$ python -q
>>> import numpy as np
>>> np.set_printoptions(suppress=True, linewidth=160)
>>> Y = np.array([[1]])
>>> W2 = np.array([[2, 1, 0, 1], [1, 2, 1, -2], [0, 0, -2, 0], [2, -1, 1, -1]])
>>> F = np.block([[Y, np.zeros((1, 4))], [np.zeros((4, 1)), W2]])
>>> F
array([[ 1.,  0.,  0.,  0.,  0.],
       [ 0.,  2.,  1.,  0.,  1.],
       [ 0.,  1.,  2.,  1., -2.],
       [ 0.,  0.,  0., -2.,  0.],
       [ 0.,  2., -1.,  1., -1.]])
>>> Y = np.array([[-5, 0, 4], [5, 4, -1], [0, -3, 0], [-2, 0, -5], [1, -5, 3]])
>>> Y.T @ F.T
array([[ -5.,  11.,   1.,   4.,   7.],
       [  0.,   0.,   8.,   0.,  16.],
       [  4.,   1., -12.,  10., -10.]])
>>> np.einsum("ik,kj->ij", F, Y)
array([[ -5.,   0.,   4.],
       [ 11.,   0.,   1.],
       [  1.,   8., -12.],
       [  4.,   0.,  10.],
       [  7.,  16., -10.]])
>>> np.vstack([F, Y.T]).shape
(8, 5)
>>> np.einsum("ij,ij->i", F, F)
array([ 1.,  6., 10.,  4.,  7.])
>>> np.einsum("ik,kj->ji", F, Y)
array([[ -5.,  11.,   1.,   4.,   7.],
       [  0.,   0.,   8.,   0.,  16.],
       [  4.,   1., -12.,  10., -10.]])
>>> rng = np.random.default_rng(5)
>>> idx = rng.permutation(5)
>>> idx
array([4, 3, 1, 2, 0])
>>> Y = F[idx][:, idx]
>>> np.allclose(Y, F)
False
>>> np.round(np.sort(np.abs(np.linalg.eigvals(Y))), 3)
array([1.   , 2.   , 2.278, 2.65 , 2.65 ])
>>> np.diag(Y)
array([-1., -2.,  2.,  2.,  1.])
>>> round(np.linalg.det(F), 3)
np.float64(32.0)
>>> (np.linalg.matrix_power((F != 0) + (F.T != 0) + np.eye(5), 5) > 0).astype(int)
array([[1, 0, 0, 0, 0],
       [0, 1, 1, 1, 1],
       [0, 1, 1, 1, 1],
       [0, 1, 1, 1, 1],
       [0, 1, 1, 1, 1]])
>>> F @ F
array([[ 1.,  0.,  0.,  0.,  0.],
       [ 0.,  7.,  3.,  2., -1.],
       [ 0.,  0.,  7., -2., -1.],
       [ 0.,  0.,  0.,  4.,  0.],
       [ 0.,  1.,  1., -4.,  5.]])
>>> proj = np.triu(np.array([[-3, 4, 1, 3, -5],
...     [2, -3, 3, 5, -4],
...     [-4, 1, -4, 5, 4],
...     [-5, 0, 1, 1, 5],
...     [-5, -5, 2, 0, -5]]), 1) + np.eye(5)
>>> Y = proj @ F @ np.linalg.inv(proj)
>>> print(np.round(np.poly(Y), 3))
[  1.  -2. -10.  17.  26. -32.]
>>> np.trace(Y), np.trace(F)
(np.float64(2.0), np.float64(2.0))
